>>> import numpy as np
>>> np.set_printoptions(suppress=True, linewidth=120)
>>> rnd = lambda a: np.round(a, 2) + 0
>>> feats = np.load("sample9.npy")
>>> print(feats)
[[0 3 3 3 1 1]
 [3 0 3 3 3 1]
 [3 3 0 3 3 3]
 [3 3 3 0 3 3]
 [1 3 3 3 0 3]
 [1 1 3 3 3 0]]
>>> ev, vecs = np.linalg.eigh(feats)
>>> rnd(np.linalg.eigvalsh(feats @ feats))
array([  0.06,   3.45,   9.  ,  17.94,  18.48, 173.07])
>>> (ev > 1e-8).sum(), (ev < -1e-8).sum()
(np.int64(2), np.int64(4))
>>> rnd(np.linalg.svd(feats, compute_uv=False))
array([13.16,  4.3 ,  4.24,  3.  ,  1.86,  0.24])
>>> rnd(np.linalg.eigvalsh(feats + -3 * np.eye(6)))
array([-7.3 , -7.24, -6.  , -4.86, -2.76, 10.16])
>>> rnd(vecs.T @ vecs)
array([[1., 0., 0., 0., 0., 0.],
       [0., 1., 0., 0., 0., 0.],
       [0., 0., 1., 0., 0., 0.],
       [0., 0., 0., 1., 0., 0.],
       [0., 0., 0., 0., 1., 0.],
       [0., 0., 0., 0., 0., 1.]])
>>> print(np.abs(vecs[:, -1]).round(6).argmax())
2
>>> np.unique(ev.round(6) + 0, return_counts=True)[1]
array([1, 1, 1, 1, 1, 1])
>>> K = np.load("x.npy")
>>> print(K)
[[6. 5. 5. 5. 0. 0. 0. 0.]
 [5. 6. 5. 5. 0. 0. 0. 0.]
 [5. 5. 6. 5. 0. 0. 0. 0.]
 [5. 5. 5. 6. 0. 0. 0. 0.]
 [0. 0. 0. 0. 6. 5. 5. 5.]
 [0. 0. 0. 0. 5. 6. 5. 5.]
 [0. 0. 0. 0. 5. 5. 6. 5.]
 [0. 0. 0. 0. 5. 5. 5. 6.]]
>>> q, vecs = np.linalg.qr(K[:, :4])[0], np.linalg.qr(K[:, 4:])[0]
>>> sig = np.linalg.svd(q.T @ vecs, compute_uv=False)
>>> rnd(np.degrees(np.arccos(sig.clip(0, 1))))
array([90., 90., 90., 90.])
>>> rnd(sig)
array([0., 0., 0., 0.])
>>> X = np.load("arr.npy")
>>> rnd(X)
array([[-0.3 , -2.37,  1.04,  1.77,  1.71,  0.99,  0.08, -1.19,  0.52, -0.69],
       [ 0.  , -0.36, -0.3 , -0.2 , -1.77, -1.55,  0.  , -2.13,  0.39, -2.35],
       [ 1.94, -0.36, -1.12,  0.16,  0.59, -1.2 ,  1.48, -1.62,  0.27,  2.04],
       [ 0.45, -0.86,  1.99, -1.88, -0.39, -0.08, -2.05, -1.13, -0.27,  1.36],
       [ 1.19,  0.29,  0.31,  2.1 , -2.24,  0.98, -0.91,  0.26,  1.56,  0.81],
       [-1.79, -1.61, -2.53,  0.14, -0.46, -0.3 , -1.51,  0.02,  0.06,  1.09],
       [ 0.6 ,  1.5 , -0.4 ,  1.69,  0.96, -0.49, -1.97, -0.92, -2.11, -0.24],
       [-0.6 , -0.96,  0.7 ,  0.71, -1.8 ,  0.37,  1.49, -0.05, -2.76,  0.71],
       [ 1.49, -1.66,  0.35,  0.41,  0.07, -2.17, -0.54,  2.29, -0.38, -0.58],
       [-2.09,  0.88,  1.53,  1.15,  0.18, -2.25,  0.32, -0.06,  0.87,  1.12]])
>>> rng = np.random.default_rng(52872)
>>> idx = rng.permutation(10)
>>> idx
array([4, 7, 0, 1, 2, 6, 8, 5, 3, 9])
>>> other = X[idx][:, idx]
>>> rnd(np.sort(np.abs(np.linalg.eigvals(other))))
array([4., 4., 4., 4., 4., 4., 4., 4., 4., 4.])
>>> rnd(X.T @ X)
array([[16.,  0.,  0.,  0.,  0.,  0.,  0.,  0.,  0.,  0.],
       [ 0., 16.,  0.,  0.,  0.,  0.,  0.,  0.,  0.,  0.],
       [ 0.,  0., 16.,  0.,  0.,  0.,  0.,  0.,  0.,  0.],
       [ 0.,  0.,  0., 16.,  0.,  0.,  0.,  0.,  0.,  0.],
       [ 0.,  0.,  0.,  0., 16.,  0.,  0.,  0.,  0.,  0.],
       [ 0.,  0.,  0.,  0.,  0., 16.,  0.,  0.,  0.,  0.],
       [ 0.,  0.,  0.,  0.,  0.,  0., 16.,  0.,  0.,  0.],
       [ 0.,  0.,  0.,  0.,  0.,  0.,  0., 16.,  0.,  0.],
       [ 0.,  0.,  0.,  0.,  0.,  0.,  0.,  0., 16.,  0.],
       [ 0.,  0.,  0.,  0.,  0.,  0.,  0.,  0.,  0., 16.]])
>>> rnd(np.linalg.norm(X, axis=0))
array([4., 4., 4., 4., 4., 4., 4., 4., 4., 4.])
>>> rnd(np.linalg.svd(X, compute_uv=False))
array([4., 4., 4., 4., 4., 4., 4., 4., 4., 4.])
>>> rnd(np.abs(np.linalg.eigvals(X)).max())
np.float64(4.0)
>>> print(rnd(np.sort(np.abs(np.linalg.eigvals(X)))))
[4. 4. 4. 4. 4. 4. 4. 4. 4. 4.]
>>> J = np.load("data.npy")
>>> rnd(J)
array([[ 0.  , -0.58,  0.38, -0.28,  0.18,  0.47],
       [-0.32, -0.31, -0.03, -0.61, -0.1 , -0.65],
       [-0.38,  0.15,  0.18,  0.  ,  0.84,  0.  ],
       [ 0.16,  0.34,  0.82, -0.21, -0.26, -0.03],
       [-0.11,  0.56,  0.04, -0.11,  0.12, -0.19],
       [ 0.27, -0.34,  0.32,  0.58,  0.17, -0.56],
       [ 0.8 ,  0.06, -0.19, -0.41,  0.36, -0.09]])
>>> vec = np.array([3, 5, -2, -5, 9, 0])
>>> rhs = J @ vec
>>> rnd(np.linalg.lstsq(J, rhs)[0])
array([ 3.,  5., -2., -5.,  9.,  0.])
>>> rnd(np.linalg.pinv(J) @ J)
array([[1., 0., 0., 0., 0., 0.],
       [0., 1., 0., 0., 0., 0.],
       [0., 0., 1., 0., 0., 0.],
       [0., 0., 0., 1., 0., 0.],
       [0., 0., 0., 0., 1., 0.],
       [0., 0., 0., 0., 0., 1.]])
>>> rhs = rhs + 0.05 * rng.normal(size=7)
>>> rnd(rhs)
array([-0.66, -0.43,  6.91, -0.75,  4.12, -2.88,  8.37])
>>> b, *_ = np.linalg.lstsq(J, rhs)
>>> rnd(J.T @ (rhs - J @ b))
array([0., 0., 0., 0., 0., 0.])
>>> [round(float(np.linalg.norm(np.linalg.solve(J.T @ J + lam * np.eye(6), J.T @ rhs))), 2) for lam in (0, 1, 10, 100)]
[12.01, 6.0, 1.09, 0.12]
>>> rnd(np.linalg.norm(rhs - J @ b))
np.float64(0.05)
>>> b.round()
array([ 3.,  5., -2., -5.,  9.,  0.])
>>> rnd(np.linalg.norm(J) ** 2 / np.linalg.norm(J, 2) ** 2)
np.float64(6.0)
>>> np.linalg.norm(J, axis=1).argmax()
np.int64(1)
>>> rnd(np.linalg.norm(J, axis=0))
array([1., 1., 1., 1., 1., 1.])
>>> rnd(J[1] @ J[0])
np.float64(0.02)
>>> print(rnd(np.linalg.norm(J[1] - J[0])))
1.33
>>> M = np.loadtxt("m.csv", delimiter=",")
>>> M
array([[-1.4 , -1.03,  6.79, -2.66,  0.2 , -0.93, -2.77, -0.34, -2.91, -3.72,  0.37,  0.17, -5.41,  2.52],
       [ 1.91,  2.51, -0.69, -3.56,  5.59,  0.26, -1.57,  3.03, -2.36, -1.35,  2.61, -4.17,  1.19,  0.86],
       [ 0.35, -4.11, -2.14, -0.08, -0.67, -1.14, -0.06,  4.94, -0.84,  1.49,  1.25,  1.71, -1.29,  1.02],
       [-0.09, -0.49, -0.09, -0.71, -1.86, -3.39,  1.68, -1.47, -2.18, -0.2 ,  0.18,  3.33, -0.71,  0.22],
       [-0.62,  0.99,  0.07,  0.66, -3.68, -5.78, -2.86,  7.01, -1.77,  3.14,  0.36, -1.01, -1.45, -3.14],
       [-2.94,  1.7 , -1.84, -1.57, -0.23,  1.82,  0.95, -2.81,  0.38, -4.19,  0.44,  0.46, -0.76, -1.53],
       [ 0.06,  2.09, -6.36,  2.86,  1.74,  3.38, -0.3 , -1.73, -2.3 ,  1.04,  0.48, -0.33,  5.38,  2.74],
       [ 0.49,  0.05, -5.5 , -6.9 ,  3.57, -0.85,  0.06, -6.47,  3.14,  3.48, -0.68, -1.68, -0.35,  0.63],
       [-0.17,  0.82,  2.04,  1.52, -1.01, -3.81,  1.01,  0.83,  0.85,  1.07, -1.53,  2.31, -1.14,  2.6 ],
       [-0.75,  0.23,  0.25, -0.97, -1.09,  0.95,  3.39, -1.19,  0.11,  1.49,  2.39,  6.47,  6.4 , -0.37],
       [ 2.73,  2.09,  5.09,  2.71, -1.2 , -4.41, -4.34,  1.55,  3.67, -0.53,  1.28, -0.2 , -1.33, -0.41],
       [-0.14, -1.41, -1.79,  0.18, -2.46,  7.68, -1.58, -0.63, -9.1 , -6.24,  3.8 ,  0.01,  0.78, -0.61],
       [ 0.97,  0.31,  4.16, -1.53,  2.62, -1.05, -3.06,  5.18,  1.93, -1.32,  1.78, -0.29, -0.53, -2.11],
       [ 0.8 , -3.14,  0.37, -3.52, -0.14,  6.6 ,  3.99,  2.87, -0.36, -0.28, -2.59, -4.47, -4.45,  4.69],
       [-3.19, -0.52, -6.97, -0.75, -1.7 ,  3.8 , -0.3 , -0.69, -3.68, -4.06, -2.5 ,  4.  , -4.72,  2.86],
       [-1.88,  1.02,  2.53,  4.5 , -3.22,  1.66, -4.18,  2.87,  0.21,  2.45,  1.42, -0.75, -0.56,  0.34],
       [-0.23, -0.32, -0.09,  2.84, -5.27,  2.13, -5.89,  3.42, -3.79, -0.18, -0.5 , -0.8 ,  6.84, -0.86],
       [ 0.52, -2.29,  0.8 , -1.15,  3.26,  2.49, -1.69,  2.78, -3.36, -4.7 ,  0.  , -1.47, -2.32, -0.21],
       [-1.92, -1.08, -0.26, -5.74, -2.14,  5.75, -0.91,  0.42, -4.31, -0.67,  2.25,  3.38, -0.44,  0.3 ],
       [ 1.52, -2.14, -1.48,  1.64,  3.05,  2.95, -1.42,  0.03, -0.56, -0.11,  0.6 , -0.87,  0.23, -1.71],
       [ 1.39, -1.17,  0.98,  4.35,  0.61, -1.14, -3.81,  3.66,  3.86, -0.17, -2.93, -3.24, -0.42, -2.6 ],
       [-1.19,  2.02,  3.05, -2.02, -0.53, -1.57,  3.18,  0.46,  1.14,  1.15,  2.99, -0.76,  1.09,  1.68],
       [ 0.89, -0.18, -0.97, -0.56,  3.8 , -5.15,  2.95, -1.55,  0.38,  2.93, -4.04,  1.77,  0.83,  1.39],
       [ 0.07,  2.62,  0.4 , -0.03,  3.25,  0.56,  2.12, -0.76,  6.08,  4.5 ,  3.59,  2.81,  0.64,  5.14],
       [-1.63,  0.38,  5.83, -2.66,  1.05,  0.87,  0.9 ,  0.05,  3.99,  0.65, -1.22,  1.52, -1.07,  0.04],
       [-3.44, -1.21, -6.26,  1.21,  0.66,  2.31,  0.59, -3.83,  0.41, -2.73,  0.91,  1.96, -3.19, -4.36],
       [ 2.45, -0.59, -1.49,  0.57,  2.4 ,  5.4 ,  3.97, -2.85,  0.  ,  2.97,  2.97,  1.82,  1.49,  2.71],
       [-2.3 ,  0.57,  1.73, -4.06, -1.57,  1.68,  1.12, -3.92, -0.29, -1.92,  0.1 ,  0.68,  0.87, -1.73],
       [-2.04,  2.29, -0.32,  0.9 , -1.36, -1.14,  0.46,  1.53, -3.5 , -2.7 ,  0.4 ,  5.47,  2.77,  0.44],
       [-1.41,  1.15, -0.4 ,  3.67, -3.96, -1.98, -2.9 , -1.61,  0.63,  2.16,  1.45, -1.27,  8.6 ,  0.64],
       [ 1.49, -6.19,  0.78,  0.1 , -1.7 ,  0.06, -0.51,  3.48, -0.93,  0.63, -1.93, -0.88,  0.42,  0.08],
       [ 2.81, -3.29,  3.88, -0.32,  0.51,  3.06,  2.2 ,  4.39,  0.51, -0.86,  1.55,  2.78, -0.59,  2.87],
       [ 1.24, -6.84,  2.59, -0.51, -1.88,  3.64,  0.8 ,  2.86, -2.56, -0.72,  0.22,  0.77, -2.86, -1.28],
       [-1.09, -2.28, -0.8 ,  2.61, -1.81, -2.  , -1.13,  6.88,  1.16,  1.2 ,  2.49, -1.37,  0.19, -0.5 ],
       [-1.84, -4.41, -4.27,  1.74, -3.36, -1.63, -0.65,  4.36, -2.26, -0.61, -0.59, -3.15, -3.95, -1.02],
       [-2.18, -2.5 ,  1.52,  1.47, -4.03, -0.97,  0.51,  1.81, -2.3 ,  2.76,  0.36,  0.  ,  0.74, -3.47]])
>>> other = np.c_[M[:, :2] @ np.array([[-1, -3], [-1, 2]]), np.array([7, 1, 3, 5, 4, 8, 1, 9, 1, 0, 8, 2, 7, 1, 5, 6, 2, 2, 1, 7, 7, 9, 4, 0, 1, 9, 0, 6, 0, 2, 4, 6, 0, 6, 4, 7])]
>>> rnd(other)
array([[  2.43,   2.14,   7.  ],
       [ -4.42,  -0.71,   1.  ],
       [  3.76,  -9.27,   3.  ],
       [  0.58,  -0.71,   5.  ],
       [ -0.37,   3.84,   4.  ],
       [  1.24,  12.22,   8.  ],
       [ -2.15,   4.  ,   1.  ],
       [ -0.54,  -1.37,   9.  ],
       [ -0.65,   2.15,   1.  ],
       [  0.52,   2.71,   0.  ],
       [ -4.82,  -4.01,   8.  ],
       [  1.55,  -2.4 ,   2.  ],
       [ -1.28,  -2.29,   7.  ],
       [  2.34,  -8.68,   1.  ],
       [  3.71,   8.53,   5.  ],
       [  0.86,   7.68,   6.  ],
       [  0.55,   0.05,   2.  ],
       [  1.77,  -6.14,   2.  ],
       [  3.  ,   3.6 ,   1.  ],
       [  0.62,  -8.84,   7.  ],
       [ -0.22,  -6.51,   7.  ],
       [ -0.83,   7.61,   9.  ],
       [ -0.71,  -3.03,   4.  ],
       [ -2.69,   5.03,   0.  ],
       [  1.25,   5.65,   1.  ],
       [  4.65,   7.9 ,   9.  ],
       [ -1.86,  -8.53,   0.  ],
       [  1.73,   8.04,   6.  ],
       [ -0.25,  10.7 ,   0.  ],
       [  0.26,   6.53,   2.  ],
       [  4.7 , -16.85,   4.  ],
       [  0.48, -15.01,   6.  ],
       [  5.6 , -17.4 ,   0.  ],
       [  3.37,  -1.29,   6.  ],
       [  6.25,  -3.3 ,   4.  ],
       [  4.68,   1.54,   7.  ]])
>>> rnd(np.linalg.norm(np.linalg.qr(M)[0].T @ other, axis=0) ** 2 / ((other ** 2).sum(axis=0) + 1e-12))
array([1.  , 1.  , 0.33])
>>> rnd(np.linalg.norm(other - M @ np.linalg.lstsq(M, other)[0], axis=0))
array([ 0.  ,  0.  , 24.71])
>>> rnd(np.linalg.lstsq(M, other[:, 0])[0])
array([-1., -1.,  0.,  0.,  0.,  0.,  0.,  0.,  0.,  0.,  0.,  0.,  0.,  0.])
>>> np.linalg.matrix_rank(np.c_[M, other])
np.int64(15)
